% python3 -q
>>> import numpy as np
>>> from numpy import linalg as LA
>>> np.set_printoptions(precision=3, suppress=True, linewidth=160, floatmode="fixed")
>>> mat = np.array([[3, 2, -2, -1],
...     [2, 0, 3, 3],
...     [-2, 1, 2, 0],
...     [-2, 2, -3, -1],
...     [7, 2, 4, 5]])
>>> vec = np.array([1, 2, 0, 0])
>>> y = mat @ vec
>>> np.round(LA.lstsq(mat, y)[0], 3) + 0
array([1.000, 2.000, 0.000, 0.000])
>>> np.round(LA.pinv(mat) @ mat, 3) + 0
array([[1.000, 0.000, 0.000, 0.000],
       [0.000, 1.000, 0.000, 0.000],
       [0.000, 0.000, 1.000, 0.000],
       [0.000, 0.000, 0.000, 1.000]])
>>> y
array([ 7,  2,  0,  2, 11])
>>> rng = np.random.default_rng(72)
>>> y = y + 0.1 * rng.normal(size=5)
>>> y
array([ 6.900,  1.997,  0.059,  1.831, 10.860])
>>> beta, *_ = LA.lstsq(mat, y)
>>> [round(float(LA.norm(LA.solve(mat.T @ mat + lam * np.eye(4), mat.T @ y))), 2) for lam in (0, 1, 10, 100)]
[2.21, 2.04, 1.45, 0.6]
>>> np.round(mat.T @ (y - mat @ beta), 3) + 0
array([0.000, 0.000, 0.000, 0.000])
>>> round(LA.norm(y - mat @ beta), 3)
np.float64(0.014)
>>> beta
array([ 1.003,  1.965,  0.050, -0.056])
>>> W = np.array([[-2, -2], [-2, 0], [0, -3], [-2, 2]])
>>> beta = np.array([0, 4])
>>> H = np.maximum(mat @ W + beta, 0)
>>> (H > 0).mean(axis=0)
array([0.400, 0.600])
>>> LA.matrix_rank(H)
np.int64(2)
>>> (H > 0).astype(int)
array([[0, 1],
       [0, 0],
       [1, 1],
       [1, 1],
       [0, 0]])
>>> H
array([[ 0,  2],
       [ 0,  0],
       [ 2,  2],
       [ 2, 15],
       [ 0,  0]])
>>> basis = np.array([[-3, 3], [3, 2]])
>>> W @ basis
array([[  0, -10],
       [  6,  -6],
       [ -9,  -6],
       [ 12,  -2]])
>>> H @ basis
array([[ 6,  4],
       [ 0,  0],
       [ 0, 10],
       [39, 36],
       [ 0,  0]])
>>> other = np.c_[mat[:, :2] @ np.array([[-1, 1], [3, -2]]), np.array([0, 2, 2, 0, 2])]
>>> other
array([[ 3, -1,  0],
       [-2,  2,  2],
       [ 5, -4,  2],
       [ 8, -6,  0],
       [-1,  3,  2]])
>>> LA.norm(LA.qr(mat)[0].T @ other, axis=0) ** 2 / ((other ** 2).sum(axis=0) + 1e-12)
array([1.000, 1.000, 0.944])
>>> np.round(LA.lstsq(mat, other[:, 0])[0], 3) + 0
array([-1.000,  3.000,  0.000,  0.000])
>>> hat = mat @ LA.solve(mat.T @ mat, mat.T)
>>> LA.matrix_rank(np.eye(5) - hat)
np.int64(1)
>>> C2 = mat.T @ mat
>>> LA.eigvalsh(C2)[::-1]
array([122.615,  28.332,   7.973,   2.081])
>>> (mat @ mat.T).shape
(5, 5)
>>> LA.matrix_rank(C2)
np.int64(4)
